$ ipython --no-banner

In [1]: import numpy as np

In [2]: from numpy import linalg as LA

In [3]: np.set_printoptions(precision=1, suppress=True, linewidth=100)

In [4]: def tidy(a):
   ...:     return np.round(a, 1) + 0
   ...: 

In [5]: A = np.load("dump.npy")

In [6]: A
Out[6]: 
array([[1. , 0.5, 0.2, 0.1, 0.1],
       [0.5, 1. , 0.5, 0.2, 0.1],
       [0.2, 0.5, 1. , 0.5, 0.2],
       [0.1, 0.2, 0.5, 1. , 0.5],
       [0.1, 0.1, 0.2, 0.5, 1. ]])

In [7]: x = np.ones(5)

In [8]: for _ in range(4):
   ...:     x = A @ x
   ...:     x /= LA.norm(x)
   ...:     print(round(x @ A @ x, 1))
   ...: 
2.2
2.2
2.2
2.2

In [9]: tidy(x)
Out[9]: array([0.4, 0.5, 0.5, 0.5, 0.4])

In [10]: F = np.load("m.npy")

In [11]: F
Out[11]: 
array([[ -1.4,  -0.3,  -0.3,   0.7,   0.5,   0.7,   0.5,  -8. ],
       [ -0.8,   0.2,  -1.3,   0.3,   0.2,   0.1,   0.1,   9. ],
       [  0.3,   0.7,  -0.2,   0.8,   2. ,  -1.5,   0.1,  15. ],
       [ -0.1,   0.3,   1.6,  -0.5,   2.5,   0. ,  -2.1,  -1. ],
       [  1.4,  -1.3,  -1.4,  -2.2,   0.1,   1.5,  -0.3,   2. ],
       [  0. ,   0. ,  -1.6,   0.5,   0.8,  -0.5,  -1.5, -13. ],
       [ -0.5,   2.1,  -0.4,   0. ,   0.8,   1.5,  -0.3,  13. ],
       [  0.6,  -0.4,  -0.7,  -1.4,  -0.5,   0.1,   1.9, -14. ],
       [  0.4,   0.2,  -0.6,   1.5,  -1.3,  -0.2,  -1.3,  -8. ],
       [  0.6,  -0.5,   0.3,  -0.1,   0.9,   1.3,  -1.1,   6. ]])

In [12]: M2 = np.array([[0, 1], [0, 2], [3, 3], [1, 0], [2, 1], [2, 2], [1, 0], [2, 1]])

In [13]: tidy(np.einsum("ij->j", F))
Out[13]: array([ 0.5,  1. , -4.6, -0.4,  6. ,  3. , -4. ,  1. ])

In [14]: x = np.array([3, 2, 0, 2, 2, 2, 0, -3])

In [15]: rhs = F @ x

In [16]: LA.solve(F, rhs)
LinAlgError: Last 2 dimensions of the array must be square


In [17]: tidy(rhs)
Out[17]: array([ 23. , -27.8, -40.1,   7.3,  -5.6,  40.6, -31.7,  39.4,  25.6, -13. ])

In [18]: tidy(LA.solve(F.T @ F, F.T @ rhs))
Out[18]: array([ 3.,  2.,  0.,  2.,  2.,  2.,  0., -3.])

In [19]: rng = np.random.default_rng(99)

In [20]: rhs = rhs + 0.3 * rng.normal(size=10)

In [21]: tidy(rhs)
Out[21]: array([ 23. , -27.9, -40.1,   7.5,  -6.1,  41.1, -31.8,  39.2,  25.3, -12.7])

In [22]: b, *_ = LA.lstsq(F, rhs)

In [23]: tidy(LA.norm(rhs - F @ b))
Out[23]: np.float64(0.6)

In [24]: tidy(F.T @ (rhs - F @ b))
Out[24]: array([0., 0., 0., 0., 0., 0., 0., 0.])

In [25]: T = np.stack([F, -2 * F, F[::-1]])

In [26]: (T @ F.T).shape
Out[26]: (3, 10, 10)

In [27]: LA.matrix_rank(T.reshape(3, -1))
Out[27]: np.int64(2)

In [28]: M = np.load("test8.npy")

In [29]: M
Out[29]: 
array([[-1.6, -1.6,  0.5,  0.3, -4.2,  0. , -1.2],
       [-1.1,  1.5, -1.6,  0. , -1.5,  0.1, -3.4],
       [-0.2, -1.1,  1.3,  0.7, -1.6, -1.5, -0.3],
       [-0.4, -0.4,  0.7,  0.5, -3. ,  0.7, -3.3],
       [-0.9, -3.1,  3.1, -2.7,  2.8, -3.7, -1.2],
       [-2.3,  1.5, -1.1,  2.1, -0.7,  0.8, -3.5],
       [-1.7, -2.5,  3.8, -2.9,  3.7, -4.3, -0.9],
       [-0.1,  2.1,  0.3,  0.8, -2.7, -0.1, -2.9],
       [ 0.1, -0.7, -0.9, -3.8,  1.3, -2.4,  0.5],
       [-1.7, -3. ,  1.9, -3.9,  4.9, -4.7, -1.2]])

In [30]: x = np.array([-3, -1, 1, 0, 2, 1, 0])

In [31]: tidy(M @ np.ones(7))
Out[31]: array([-7.8, -6. , -2.7, -5.2, -5.7, -3.2, -4.8, -2.6, -5.9, -7.7])

In [32]: M @ np.eye(7)[1]
Out[32]: array([-1.6,  1.5, -1.1, -0.4, -3.1,  1.5, -2.5,  2.1, -0.7, -3. ])

In [33]: (M @ x).argmax()
Out[33]: np.int64(9)

In [34]: tidy(M @ (2 * x))
Out[34]: array([ -3. ,  -5.4,  -3.4,  -6. ,  21.6,   7.4,  29. , -14. ,  -0.6,  30.2])

In [35]: x = np.array([-1, 2, 0, -1, 1, -1, -1])

In [36]: rhs = M @ x

In [37]: tidy(LA.lstsq(M, rhs)[0])
Out[37]: array([-1.,  2.,  0., -1.,  1., -1., -1.])

In [38]: tidy(rhs)
Out[38]: array([-4.9,  5.9, -2.5, -1.3,  5.1,  5.2,  8.5,  3.8,  5.5, 10.4])

In [39]: tidy(LA.pinv(M) @ M)
Out[39]: 
array([[1., 0., 0., 0., 0., 0., 0.],
       [0., 1., 0., 0., 0., 0., 0.],
       [0., 0., 1., 0., 0., 0., 0.],
       [0., 0., 0., 1., 0., 0., 0.],
       [0., 0., 0., 0., 1., 0., 0.],
       [0., 0., 0., 0., 0., 1., 0.],
       [0., 0., 0., 0., 0., 0., 1.]])

In [40]: rhs = rhs + 0.3 * rng.normal(size=10)

In [41]: tidy(rhs)
Out[41]: array([-4.7,  6.3, -2.2, -1.2,  5.2,  5.5,  8.2,  3.8,  5.6, 10.3])

In [42]: b, *_ = LA.lstsq(M, rhs)

In [43]: tidy(LA.norm(rhs - M @ b))
Out[43]: np.float64(0.3)

In [44]: q, r_ = LA.qr(M)

In [45]: tidy(q)
Out[45]: 
array([[-0.4,  0.1,  0.3, -0.4,  0.6,  0.2, -0.4],
       [-0.3, -0.4,  0.2,  0.3,  0.2, -0.1,  0.3],
       [-0.1,  0.2, -0.1, -0.3,  0.2, -0.8,  0. ],
       [-0.1,  0. , -0.1, -0.2,  0.4,  0.4,  0.6],
       [-0.2,  0.4, -0.2,  0. ,  0. ,  0. ,  0.4],
       [-0.6, -0.5,  0.1, -0.2, -0.3, -0.1,  0. ],
       [-0.4,  0.3, -0.5,  0.2, -0.1,  0.2, -0.4],
       [ 0. , -0.4, -0.6,  0.3,  0.4, -0.2,  0. ],
       [ 0. ,  0.1,  0.4,  0.6,  0.3, -0.1, -0.1],
       [-0.4,  0.3,  0.2,  0.3, -0.2, -0.2,  0.2]])

In [46]: np.trace(q @ q.T)
Out[46]: np.float64(7.0)

In [47]: q.shape, r_.shape
Out[47]: ((10, 7), (7, 7))

In [48]: tidy(q @ r_)
Out[48]: 
array([[-1.6, -1.6,  0.5,  0.3, -4.2,  0. , -1.2],
       [-1.1,  1.5, -1.6,  0. , -1.5,  0.1, -3.4],
       [-0.2, -1.1,  1.3,  0.7, -1.6, -1.5, -0.3],
       [-0.4, -0.4,  0.7,  0.5, -3. ,  0.7, -3.3],
       [-0.9, -3.1,  3.1, -2.7,  2.8, -3.7, -1.2],
       [-2.3,  1.5, -1.1,  2.1, -0.7,  0.8, -3.5],
       [-1.7, -2.5,  3.8, -2.9,  3.7, -4.3, -0.9],
       [-0.1,  2.1,  0.3,  0.8, -2.7, -0.1, -2.9],
       [ 0.1, -0.7, -0.9, -3.8,  1.3, -2.4,  0.5],
       [-1.7, -3. ,  1.9, -3.9,  4.9, -4.7, -1.2]])

In [49]: tidy(q.T @ q)
Out[49]: 
array([[1., 0., 0., 0., 0., 0., 0.],
       [0., 1., 0., 0., 0., 0., 0.],
       [0., 0., 1., 0., 0., 0., 0.],
       [0., 0., 0., 1., 0., 0., 0.],
       [0., 0., 0., 0., 1., 0., 0.],
       [0., 0., 0., 0., 0., 1., 0.],
       [0., 0., 0., 0., 0., 0., 1.]])

In [50]: th = rng.uniform(0, 2 * np.pi, 33)

In [51]: q, _ = LA.qr(np.array([[-0.9, 0.4],
    ...:     [-2.7, 0.4],
    ...:     [0.3, 0.3],
    ...:     [-2.1, 0.4],
    ...:     [1.0, -0.6],
    ...:     [0.0, -0.6],
    ...:     [1.4, 0.0],
    ...:     [0.5, -0.6],
    ...:     [0.1, -1.0],
    ...:     [-0.6, -1.7]]))

In [52]: data = 20 * np.c_[np.cos(th), np.sin(th)] @ q.T

In [53]: tidy(data)
Out[53]: 
array([[  3.7,   4.4,   2.4,   4.1,  -5.4,  -5. ,  -0.5,  -5.2,  -8.4, -13.9],
       [ -1. ,   3.6,  -3.3,   2.1,   2.4,   5. ,  -3.6,   3.7,   8.1,  15.7],
       [  5. ,  12.9,  -0.5,  10.3,  -6. ,  -1.5,  -6.2,  -3.7,  -3. ,  -1.7],
       [ -5. , -10.5,  -0.7,  -8.7,   6.4,   3.3,   4.3,   4.9,   5.9,   7.6],
       [  5.1,  12.5,  -0.2,  10. ,  -6.2,  -2.1,  -5.7,  -4.1,  -3.9,  -3.4],
       [  1.5,   9.3,  -3.1,   6.7,  -0.7,   3.7,  -6.1,   1.5,   5.7,  13. ],
       [  2.6,  11.4,  -2.8,   8.4,  -2.2,   2.7,  -6.8,   0.2,   4. ,  10.5],
       [  2.2,  10.7,  -2.9,   7.9,  -1.7,   3.1,  -6.6,   0.7,   4.6,  11.5],
       [  0.5,   7.2,  -3.3,   5. ,   0.6,   4.3,  -5.2,   2.5,   6.9,  14.6],
       [  4.3,  13.4,  -1.7,  10.3,  -4.7,   0.4,  -7.1,  -2.2,   0.1,   4.1],
       [  0.7,  -4.3,   3.3,  -2.6,  -2.1,  -4.9,   3.9,  -3.5,  -7.9, -15.6],
       [ -3. , -12. ,   2.6,  -9. ,   2.8,  -2.2,   7. ,   0.3,  -3.2,  -9.2],
       [  2.5,   0.5,   3. ,   1.2,  -4.1,  -5.2,   1.5,  -4.7,  -8.6, -15.5],
       [ -2.3, -10.9,   2.9,  -8. ,   1.8,  -2.9,   6.7,  -0.6,  -4.4, -11.2],
       [ -1.8, -10. ,   3.1,  -7.2,   1.1,  -3.4,   6.3,  -1.2,  -5.2, -12.4],
       [  3.2,   2.9,   2.6,   3. ,  -4.9,  -5.1,   0.3,  -5. ,  -8.5, -14.7],
       [  2.4,  11. ,  -2.9,   8.2,  -1.9,   2.9,  -6.7,   0.5,   4.3,  11. ],
       [  4.5,   7.7,   1.7,   6.6,  -6.1,  -4.4,  -2.5,  -5.3,  -7.5, -11.3],
       [ -3.2,  -2.7,  -2.7,  -2.8,   4.9,   5.2,  -0.4,   5. ,   8.6,  14.8],
       [ -4.9, -13.2,   0.8, -10.4,   5.7,   1.1,   6.4,   3.4,   2.3,   0.4],
       [  4.3,   6.9,   1.9,   6. ,  -6. ,  -4.6,  -2. ,  -5.3,  -7.7, -12.1],
       [  2. ,  -0.8,   3.1,   0.1,  -3.6,  -5.2,   2.2,  -4.4,  -8.5, -15.7],
       [ -0.6,   4.8,  -3.3,   3. ,   1.9,   4.8,  -4.2,   3.4,   7.8,  15.5],
       [  2.9,  11.9,  -2.6,   8.9,  -2.7,   2.3,  -7. ,  -0.2,   3.4,   9.5],
       [ -3. ,  -2. ,  -2.8,  -2.3,   4.6,   5.2,  -0.8,   4.9,   8.6,  15.1],
       [  1.7,   9.7,  -3.1,   7.1,  -1. ,   3.5,  -6.3,   1.3,   5.4,  12.6],
       [  3.2,   2.8,   2.6,   2.9,  -4.9,  -5.1,   0.3,  -5. ,  -8.6, -14.7],
       [ -5.1, -11.6,  -0.3,  -9.4,   6.4,   2.8,   5. ,   4.6,   5. ,   5.7],
       [  2.9,  11.9,  -2.7,   8.9,  -2.7,   2.3,  -7. ,  -0.2,   3.4,   9.6],
       [ -1.5,   2.3,  -3.2,   1.1,   3. ,   5.1,  -3. ,   4.1,   8.3,  15.8],
       [ -0.1,   6. ,  -3.3,   4. ,   1.3,   4.6,  -4.7,   2.9,   7.4,  15.1],
       [ -3. ,  -2. ,  -2.8,  -2.3,   4.7,   5.2,  -0.8,   4.9,   8.6,  15.1],
       [ -2.5,  -0.5,  -2.9,  -1.2,   4.1,   5.2,  -1.5,   4.7,   8.6,  15.5]])

In [54]: np.argsort(-LA.norm(data, axis=0).round(6), kind="stable")[:3]
Out[54]: array([9, 1, 3])

In [55]: LA.cond(data) > 100
Out[55]: np.True_

In [56]: LA.matrix_rank(data, rtol=0.1)
Out[56]: np.int64(2)
